% python3 -q
>>> import numpy as np
>>> from numpy import linalg as LA
>>> np.set_printoptions(precision=2, suppress=True, linewidth=140)
>>> rnd = lambda a: np.round(a, 2) + 0
>>> rng = np.random.default_rng(48144)
>>> F = np.triu(rng.random((5, 5)) < 0.5, 1).astype(int)
>>> F = F + F.T
>>> F
array([[0, 1, 1, 0, 0],
       [1, 0, 1, 0, 0],
       [1, 1, 0, 1, 1],
       [0, 0, 1, 0, 0],
       [0, 0, 1, 0, 0]])
>>> vals, V = LA.eigh(F)
>>> rnd(V.T @ F @ V)
array([[-1.81,  0.  ,  0.  ,  0.  ,  0.  ],
       [ 0.  , -1.  ,  0.  ,  0.  ,  0.  ],
       [ 0.  ,  0.  ,  0.  ,  0.  ,  0.  ],
       [ 0.  ,  0.  ,  0.  ,  0.47,  0.  ],
       [ 0.  ,  0.  ,  0.  ,  0.  ,  2.34]])
>>> np.unique(vals.round(6) + 0, return_counts=True)[1]
array([1, 1, 1, 1, 1])
>>> rnd(V.T @ V)
array([[1., 0., 0., 0., 0.],
       [0., 1., 0., 0., 0.],
       [0., 0., 1., 0., 0.],
       [0., 0., 0., 1., 0.],
       [0., 0., 0., 0., 1.]])
>>> (vals > 1e-8).sum(), (vals < -1e-8).sum()
(np.int64(2), np.int64(2))
>>> rnd(np.abs(V[:, -1]))
array([0.47, 0.47, 0.64, 0.27, 0.27])
>>> rnd(LA.svd(F, compute_uv=False))
array([2.34, 1.81, 1.  , 0.47, 0.  ])
>>> np.abs(V[:, -1]).round(6).argmax()
np.int64(2)
>>> u, g = F[0], F[4]
>>> u @ u
np.int64(2)
>>> pr = (u @ g) / (u @ u) * u
>>> LA.matrix_rank(np.outer(u, g))
np.int64(1)
>>> (g - pr) @ u
np.float64(0.0)
>>> g - pr
array([ 0. , -0.5,  0.5,  0. ,  0. ])
>>> rnd(LA.norm(u + g) ** 2 + LA.norm(u - g) ** 2)
np.float64(6.0)
>>> U, sv, Vt = LA.svd(F)
>>> V = Vt[:(sv > 1e-8).sum()]
>>> x = F[4] + 2 * F[1] + rng.integers(2) * np.eye(5)[3]
>>> x
array([2., 0., 3., 0., 0.])
>>> rnd(LA.norm(x - V.T @ V @ x))
np.float64(0.0)
>>> F @ F
array([[2, 1, 1, 1, 1],
       [1, 2, 1, 1, 1],
       [1, 1, 4, 0, 0],
       [1, 1, 0, 1, 1],
       [1, 1, 0, 1, 1]])
>>> np.trace(F @ F @ F) // 6
np.int64(1)
>>> L = np.diag(F.sum(axis=1)) - F
>>> round(LA.det(L[1:, 1:]))
3
>>> L @ np.ones(5)
array([0., 0., 0., 0., 0.])
>>> (LA.eigvalsh(L) < 1e-8).sum()
np.int64(1)
>>> J = np.loadtxt("block7.csv", delimiter=",")
>>> J
array([[-0.66,  0.97, -1.  ],
       [-0.41,  0.88, -0.94],
       [ 0.31, -0.53,  0.8 ],
       [ 0.2 , -0.72,  0.72],
       [ 0.48, -0.74,  0.94],
       [-0.73,  0.99, -1.  ],
       [-0.31,  0.56, -0.81],
       [-0.38,  0.78, -0.91],
       [-0.78,  0.99, -1.  ],
       [-0.24,  0.41, -0.68],
       [-0.35,  0.58, -0.85],
       [ 0.24, -0.18,  0.62],
       [ 0.08, -0.47,  0.4 ],
       [ 0.12, -0.33,  0.43],
       [ 0.08, -0.43,  0.38],
       [ 0.08, -0.39,  0.36],
       [ 0.2 , -0.85,  0.78],
       [-0.04,  0.65, -0.4 ],
       [ 0.74, -0.99,  1.  ],
       [ 0.2 , -0.54,  0.65],
       [-0.38,  0.76, -0.9 ],
       [ 0.16, -0.55,  0.59],
       [ 0.38, -0.72,  0.89],
       [-0.31,  0.33, -0.76],
       [ 0.38, -0.87,  0.92],
       [-0.51,  0.89, -0.97],
       [-0.04,  0.18, -0.18],
       [-0.24,  0.32, -0.65],
       [ 0.12, -0.56,  0.52],
       [-0.35,  0.82, -0.89]])
>>> other = np.c_[J[:, :2] @ np.array([[1, -1], [-2, -1]]), np.array([1, 1, -2, -1, 1, -3, 2, -1, 2, 0, 2, -3, -1, -3, 2, 2, -2, -2, 2, 2, 1, 3, -1, -3, -3, 1, 1, 1, -3, 2])]
>>> rnd(other)
array([[-2.6 , -0.31,  1.  ],
       [-2.17, -0.47,  1.  ],
       [ 1.37,  0.22, -2.  ],
       [ 1.64,  0.52, -1.  ],
       [ 1.96,  0.26,  1.  ],
       [-2.71, -0.26, -3.  ],
       [-1.43, -0.25,  2.  ],
       [-1.94, -0.4 , -1.  ],
       [-2.76, -0.21,  2.  ],
       [-1.06, -0.17,  0.  ],
       [-1.51, -0.23,  2.  ],
       [ 0.6 , -0.06, -3.  ],
       [ 1.02,  0.39, -1.  ],
       [ 0.78,  0.21, -3.  ],
       [ 0.94,  0.35,  2.  ],
       [ 0.86,  0.31,  2.  ],
       [ 1.9 ,  0.65, -2.  ],
       [-1.34, -0.61, -2.  ],
       [ 2.72,  0.25,  2.  ],
       [ 1.28,  0.34,  2.  ],
       [-1.9 , -0.38,  1.  ],
       [ 1.26,  0.39,  3.  ],
       [ 1.82,  0.34, -1.  ],
       [-0.97, -0.02, -3.  ],
       [ 2.12,  0.49, -3.  ],
       [-2.29, -0.38,  1.  ],
       [-0.4 , -0.14,  1.  ],
       [-0.88, -0.08,  1.  ],
       [ 1.24,  0.44, -3.  ],
       [-1.99, -0.47,  2.  ]])
>>> rnd(LA.lstsq(J, other[:, 0])[0])
array([ 1., -2.,  0.])
>>> LA.matrix_rank(other)
np.int64(3)
>>> rnd(LA.norm(LA.qr(J)[0].T @ other, axis=0) ** 2 / ((other ** 2).sum(axis=0) + 1e-12))
array([1.  , 1.  , 0.09])
>>> rnd(LA.norm(other - J @ LA.lstsq(J, other)[0], axis=0))
array([ 0.  ,  0.  , 10.36])
>>> x = np.array([3, -3, -1])
>>> rhs = other @ x
>>> rnd(LA.lstsq(other, rhs)[0])
array([ 3., -3., -1.])
>>> rnd(LA.pinv(other) @ other)
array([[1., 0., 0.],
       [0., 1., 0.],
       [0., 0., 1.]])
>>> rhs = rhs + 0.05 * rng.normal(size=30)
>>> rnd(rhs)
array([-7.77, -6.18,  5.5 ,  4.41,  4.11, -4.39, -5.46, -3.53, -9.75, -2.67, -5.79,  4.97,  2.87,  4.66, -0.24, -0.4 ,  5.78, -0.15,  5.39,
        0.88, -5.52, -0.45,  5.49,  0.06,  7.87, -6.73, -1.75, -3.33,  5.37, -6.6 ])
>>> c, *_ = LA.lstsq(other, rhs)
>>> [round(float(LA.norm(LA.solve(other.T @ other + lam * np.eye(3), other.T @ rhs))), 2) for lam in (0, 1, 10, 100)]
[4.4, 3.0, 2.38, 1.34]
>>> rnd(c)
array([ 3.01, -3.05, -1.  ])
>>> P = J @ LA.solve(J.T @ J, J.T)
>>> np.allclose(P @ P, P)
True
>>> dist = LA.norm(J[:, None] - J[None], axis=-1)
>>> rnd(dist[:5, :5])
array([[0.  , 0.27, 2.54, 2.56, 2.83],
       [0.27, 0.  , 2.35, 2.38, 2.64],
       [2.54, 2.35, 0.  , 0.23, 0.3 ],
       [2.56, 2.38, 0.23, 0.  , 0.36],
       [2.83, 2.64, 0.3 , 0.36, 0.  ]])
>>> dist.mean(axis=1).argmax()
np.int64(18)
>>> np.flatnonzero(dist[8] < dist.mean() / 2)
array([ 0,  1,  5,  7,  8, 10, 20, 25, 29])
>>> X = np.load("data.npy")
>>> X
array([[-6, -6, -3,  6, -3,  3],
       [-4, -4, -2,  4, -2,  2],
       [ 4,  4,  2, -4,  2, -2],
       [ 6,  6,  3, -6,  3, -3],
       [ 0,  0,  0,  0,  0,  0]])
>>> # columns 0 and 1 are equal
>>> rank = LA.matrix_rank(X)
>>> rank
np.int64(1)
>>> ns = LA.svd(X)[2][rank:].T
>>> LA.matrix_rank(X.T @ X), LA.matrix_rank(X @ X.T)
(np.int64(1), np.int64(1))
>>> [int(LA.matrix_rank(X[:, :j + 1])) for j in range(6)]
[1, 1, 1, 1, 1, 1]
>>> [int(LA.matrix_rank(np.delete(X, i, axis=0))) for i in range(5)]
[1, 1, 1, 1, 1]
>>> rnd(ns @ ns.T)
array([[ 0.73, -0.27, -0.13,  0.27, -0.13,  0.13],
       [-0.27,  0.73, -0.13,  0.27, -0.13,  0.13],
       [-0.13, -0.13,  0.93,  0.13, -0.07,  0.07],
       [ 0.27,  0.27,  0.13,  0.73,  0.13, -0.13],
       [-0.13, -0.13, -0.07,  0.13,  0.93,  0.07],
       [ 0.13,  0.13,  0.07, -0.13,  0.07,  0.93]])
>>> ns.shape
(6, 5)
>>> np.allclose(X @ ns, 0)
True
>>> U, sv, Vt = LA.svd(X, full_matrices=False)
>>> np.allclose(U * sv @ Vt, X)
True
>>> rnd(np.abs(Vt[0]))
array([0.52, 0.52, 0.26, 0.52, 0.26, 0.26])
>>> rnd(sv / sv[0])
array([1., 0., 0., 0., 0.])
>>> np.abs(U[:, 0]).round(6).argmax()
np.int64(0)
>>> rnd(U.T @ U)
array([[1., 0., 0., 0., 0.],
       [0., 1., 0., 0., 0.],
       [0., 0., 1., 0., 0.],
       [0., 0., 0., 1., 0.],
       [0., 0., 0., 0., 1.]])
>>> (sv > 1e-8).sum()
np.int64(1)
>>> rnd(U.T @ X @ Vt.T)
array([[19.75,  0.  ,  0.  ,  0.  ,  0.  ],
       [ 0.  ,  0.  ,  0.  ,  0.  ,  0.  ],
       [ 0.  ,  0.  ,  0.  ,  0.  ,  0.  ],
       [ 0.  ,  0.  ,  0.  ,  0.  ,  0.  ],
       [ 0.  ,  0.  ,  0.  ,  0.  ,  0.  ]])
>>> rnd(np.sqrt((sv ** 2).sum())), rnd(LA.norm(X))
(np.float64(19.75), np.float64(19.75))
>>> rnd(Vt @ Vt.T)
array([[1., 0., 0., 0., 0.],
       [0., 1., 0., 0., 0.],
       [0., 0., 1., 0., 0.],
       [0., 0., 0., 1., 0.],
       [0., 0., 0., 0., 1.]])
>>> M = np.loadtxt("w.csv", delimiter=",")
>>> M
array([[ 1., -1.],
       [ 1.,  0.],
       [ 1.,  1.],
       [ 1.,  2.],
       [ 1.,  3.]])
>>> other = np.c_[M[:, :1] @ np.array([[-1]]), np.array([-1, 2, 2, -2, 1])]
>>> other
array([[-1., -1.],
       [-1.,  2.],
       [-1.,  2.],
       [-1., -2.],
       [-1.,  1.]])
>>> LA.matrix_rank(np.c_[M, other])
np.int64(3)
>>> LA.matrix_rank(other)
np.int64(2)
>>> x = np.array([3, 1])
>>> rhs = M @ x
>>> rhs
array([2., 3., 4., 5., 6.])
>>> rnd(LA.solve(M.T @ M, M.T @ rhs))
array([3., 1.])
>>> rhs = rhs + 0.1 * rng.normal(size=5)
>>> rnd(rhs)
array([2.08, 3.15, 4.09, 5.14, 5.95])
>>> c, *_ = LA.lstsq(M, rhs)
>>> [round(float(LA.norm(LA.solve(M.T @ M + lam * np.eye(2), M.T @ rhs))), 2) for lam in (0, 1, 10, 100)]
[3.26, 2.71, 1.43, 0.31]
>>> c.round()
array([3., 1.])
>>> rnd(LA.norm(rhs - M @ c))
np.float64(0.14)
>>> P = M @ LA.solve(M.T @ M, M.T)
>>> rnd((np.eye(5) - P) @ M)
array([[0., 0.],
       [0., 0.],
       [0., 0.],
       [0., 0.],
       [0., 0.]])
>>> rnd(np.diag(P))
array([0.6, 0.3, 0.2, 0.3, 0.6])
>>> LA.matrix_rank(np.eye(5) - P)
np.int64(3)
>>> np.trace(P)
np.float64(2.0)
>>> rnd(LA.eigvalsh(P))
array([0., 0., 0., 1., 1.])
>>> rnd(P @ M[:, 1])
array([-1.,  0.,  1.,  2.,  3.])
>>> np.allclose(P @ P, P)
True
>>> rnd(LA.norm(M, axis=0))
array([2.24, 3.87])
>>> rnd(LA.norm(M[3], 1)), rnd(LA.norm(M[3], np.inf))
(np.float64(3.0), np.float64(2.0))
>>> rnd(LA.norm(M, axis=1))
array([1.41, 1.  , 1.41, 2.24, 3.16])
>>> data = np.array([[1.0, -0.2, 0.2, 1.0, 1.8, -0.2],
...     [-0.9, 1.9, 1.3, 1.2, 1.3, 0.5],
...     [0.8, 1.4, -0.3, -1.2, -0.4, -1.5],
...     [0.8, -1.1, -0.9, -0.1, -1.2, 1.3]])
>>> other = data / np.sqrt((data ** 2).mean(axis=1, keepdims=True))
>>> LA.matrix_rank(other) == LA.matrix_rank(data)
np.True_
>>> rnd(other[0])
array([ 1.06, -0.21,  0.21,  1.06,  1.9 , -0.21])
>>> u, g = data[1], data[2]
>>> rnd(u @ g)
np.float64(-1.16)
>>> pr = (u @ g) / (u @ u) * u
>>> LA.matrix_rank(np.outer(u, g))
np.int64(1)
>>> rnd(g - pr)
array([ 0.69,  1.63, -0.14, -1.05, -0.24, -1.44])
>>> x = np.array([2, 4, 4, 5, 4, 4])
>>> h1 = np.maximum(data @ x, 0)
>>> np.flatnonzero(h1 > 1e-9)
array([0, 1])
>>> rnd(np.maximum(data @ x, 0) - np.maximum(-data @ x, 0))
array([13.4, 24.2, -7.6, -6.5])
>>> rnd(data.T @ h1)
array([-8.38, 43.3 , 34.14, 42.44, 55.58,  9.42])
>>> data * (h1 > 1e-9)[:, None]
array([[ 1. , -0.2,  0.2,  1. ,  1.8, -0.2],
       [-0.9,  1.9,  1.3,  1.2,  1.3,  0.5],
       [ 0. ,  0. , -0. , -0. , -0. , -0. ],
       [ 0. , -0. , -0. , -0. , -0. ,  0. ]])
>>> rnd(h1)
array([13.4, 24.2,  0. ,  0. ])
>>> gram = data.T @ data
>>> np.trace(gram), (data ** 2).sum()
(np.float64(27.19), np.float64(27.19))
>>> LA.matrix_rank(gram)
np.int64(4)
>>> rnd(LA.eigvalsh(gram)[::-1])
array([14.  ,  7.86,  4.1 ,  1.23,  0.  ,  0.  ])
>>> rnd(LA.svd(data, compute_uv=False) ** 2)
array([14.  ,  7.86,  4.1 ,  1.23])
>>> np.allclose(gram, gram.T)
True
>>> A = np.load("dump.npy")
>>> A
array([[ 1.3,  2. ,  3. , -2. ],
       [-2. ,  3.3,  3. ,  3. ],
       [ 3. ,  0. ,  3.3, -1. ],
       [ 1. ,  2. ,  3. , -1.7]])
>>> vals, V = LA.eig(A)
>>> rnd(np.sort(LA.eigvals(LA.inv(A))))
array([-0.55,  0.18,  0.45,  3.33])
>>> rnd(np.sort(LA.eigvals(A @ A)))
array([ 0.09,  3.26,  4.94, 30.06])
>>> rnd(A @ V[:, 0] - vals[0] * V[:, 0])
array([0., 0., 0., 0.])
>>> U, sv, Vt = LA.svd(A)
>>> np.argmax(sv[:-1] / (sv[1:] + 1e-6)) + 1
np.int64(3)
>>> rnd(sv)
array([7.42, 5.48, 2.07, 0.08])
>>> other = U[:, :3] @ np.diag(sv[:3]) @ Vt[:3]
>>> rnd(np.abs(A - other).max())
np.float64(0.03)
>>> LA.matrix_rank(A, rtol=0.05)
np.int64(3)
>>> mat = np.load("m.npy")
>>> mat
array([[-9, -6,  3],
       [ 0, -6, -8],
       [ 0,  0,  0],
       [ 7,  6, -8],
       [ 0, -6, -8],
       [-9, -6,  3],
       [ 0, -6, -8],
       [ 7,  6, -8],
       [-9, -6,  3],
       [ 0,  0,  0],
       [ 7,  6, -8],
       [ 0,  0,  0]])
>>> # rows 1 and 4 are equal
>>> cen = mat - mat.mean(axis=0)
>>> U, sv, Vt = LA.svd(cen, full_matrices=False)
>>> rnd(Vt[0] * np.sign(Vt[0, np.abs(Vt[0]).argmax()]))
array([ 0.7 ,  0.52, -0.49])
>>> rnd(sv)
array([27.97, 13.34,  2.8 ])
>>> rnd((sv ** 2).sum() ** 2 / (sv ** 4).sum())
np.float64(1.46)
>>> rnd(sv ** 2 / (sv ** 2).sum())
array([0.81, 0.18, 0.01])
>>> np.abs(Vt[0]).argmax()
np.int64(0)
>>> rnd(np.abs(Vt[-1]))
array([0.71, 0.5 , 0.49])
>>> np.abs(U[:, 0]).argmax()
np.int64(3)
>>> LA.matrix_rank(cen)
np.int64(3)
>>> cen = (mat - mat.mean(axis=0)) / mat.std(axis=0)
>>> cen.std(axis=0)
array([1., 1., 1.])
>>> np.argwhere(np.abs(cen) > 2)
array([], shape=(0, 2), dtype=int64)
>>> c = LA.lstsq(np.delete(cen, 0, axis=1), cen[:, 0])[0]
>>> rnd(c)
array([ 0.6 , -0.58])
>>> rnd(1 - np.var(cen[:, 0] - np.delete(cen, 0, axis=1) @ c))
np.float64(0.96)
>>> cent = mat[[9, 8]].astype(float)
>>> for _ in range(7):
...     z = LA.norm(mat[:, None] - cent, axis=-1).argmin(axis=1)
...     cent = np.array([mat[z == j].mean(axis=0) for j in range(2)])
... 
>>> z
array([1, 0, 0, 0, 0, 1, 0, 0, 1, 0, 0, 0])
>>> np.bincount(z)
array([9, 3])
>>> rnd(cent)
array([[ 2.33,  0.  , -5.33],
       [-9.  , -6.  ,  3.  ]])
>>> np.abs(cent[1] - cent[0]).argmax()
np.int64(0)
>>> other = np.c_[mat[:, :2] @ np.array([[-1, 3], [3, -2]]), np.array([-3, -4, 0, 2, 2, -4, 1, 2, -1, -4, -3, 3])]
>>> other
array([[ -9, -15,  -3],
       [-18,  12,  -4],
       [  0,   0,   0],
       [ 11,   9,   2],
       [-18,  12,   2],
       [ -9, -15,  -4],
       [-18,  12,   1],
       [ 11,   9,   2],
       [ -9, -15,  -1],
       [  0,   0,  -4],
       [ 11,   9,  -3],
       [  0,   0,   3]])
>>> rnd(LA.lstsq(mat, other[:, 0])[0])
array([-1.,  3.,  0.])
>>> LA.matrix_rank(other)
np.int64(3)
>>> rnd(LA.norm(LA.qr(mat)[0].T @ other, axis=0) ** 2 / ((other ** 2).sum(axis=0) + 1e-12))
array([1.  , 1.  , 0.25])
>>> rnd(LA.norm(other - mat @ LA.lstsq(mat, other)[0], axis=0))
array([0.  , 0.  , 8.19])
